$ python -q
>>> import numpy as np
>>> from numpy import linalg as LA
>>> np.set_printoptions(suppress=True, linewidth=100)
>>> m1 = np.array([[-2.6, 0.7, -1.3],
...     [2.6, 0.8, -1.4],
...     [1.1, -2.8, 0.0],
...     [-2.2, -0.9, -1.8],
...     [1.9, 1.4, -1.9],
...     [1.4, 2.0, -1.7],
...     [-2.4, -1.7, -0.6],
...     [-0.6, 2.7, 1.2],
...     [2.5, 0.7, 1.5],
...     [-1.6, 0.9, -2.4],
...     [-2.9, 0.2, -0.8]])
>>> M2 = np.array([[-2, -1], [0, 2], [2, 0]])
>>> print(np.round(M2.T @ m1.T, 1))
[[ 2.6 -8.  -2.2  0.8 -7.6 -6.2  3.6  3.6 -2.  -1.6  4.2]
 [ 4.  -1.  -6.7  0.4  0.9  2.6 -1.   6.  -1.1  3.4  3.3]]
>>> print(LA.matrix_rank(np.vstack([m1, M2.T])))
3
>>> print(LA.matrix_rank(m1 @ M2))
2
>>> Uu, sigma, Vt = LA.svd(m1, full_matrices=False)
>>> print(np.round(sigma / sigma[0], 1))
[1.  0.7 0.6]
>>> print(np.round(Uu.T @ m1 @ Vt.T, 1) + 0)
[[7.2 0.  0. ]
 [0.  5.4 0. ]
 [0.  0.  4.2]]
>>> print(round(np.sqrt((sigma ** 2).sum()), 1), round(LA.norm(m1), 1))
10.0 10.0
>>> print(np.abs(Uu[:, 0]).round(6).argmax())
10
>>> dist = LA.norm(m1[:, None] - m1[None], axis=-1)
>>> print(np.flatnonzero(dist[5] < dist.mean() / 2))
[1 4 5]
>>> print(dist.mean(axis=1).argmax())
2
>>> print(np.round(LA.norm(m1, axis=1), 1))
[3.  3.1 3.  3.  3.  3.  3.  3.  3.  3.  3. ]
>>> print(np.unravel_index(dist.round(6).argmax(), dist.shape))
(np.int64(3), np.int64(8))
>>> print(dist[5].round(1))
[4.2 1.7 5.1 4.6 0.8 0.  5.4 3.6 3.6 3.3 4.7]
>>> print((dist + 1e9 * np.eye(11)).round(6).argmin(axis=1))
[10  4  6  6  5  4  3  5  1  0  0]
>>> print(dist[:5, :5].round(1))
[[0.  5.2 5.3 1.7 4.6]
 [5.2 0.  4.1 5.1 1. ]
 [5.3 4.1 0.  4.2 4.7]
 [1.7 5.1 4.2 0.  4.7]
 [4.6 1.  4.7 4.7 0. ]]
>>> data = np.loadtxt("mat.csv", delimiter=",")
>>> print(data)
[[-0.5  0.  -1.  -0.1]
 [ 0.4  0.5  1.2 -0.5]
 [ 0.3  0.2  0.3 -0.5]
 [ 1.5 -1.5  0.6  0. ]]
>>> O, V = LA.qr(data[:, :2])[0], LA.qr(data[:, 2:])[0]
>>> sigma = LA.svd(O.T @ V, compute_uv=False)
>>> print(sigma.round(1))
[1.  0.4]
>>> print((sigma > 0.9).sum())
1
>>> proj = np.triu(np.array([[5, 5, 4, -3], [5, -4, -2, 2], [-4, 1, -4, 5], [-2, -5, 2, -1]]), 1) + np.eye(4)
>>> M2 = proj @ data @ LA.inv(proj)
>>> print(np.round(proj @ data - data @ proj, 1) + 0)
[[-1.3 10.3  7.4 -1. ]
 [ 2.4 -5.4  0.  -4.8]
 [ 7.5 -9.   2.2 -1. ]
 [ 0.  -7.5 -9.   4.5]]
>>> print(np.allclose(data, data.T))
False
>>> print(round(np.abs(LA.eigvals(data)).max(), 1))
1.5
>>> print(round(float(LA.det(data)), 1))
-0.1
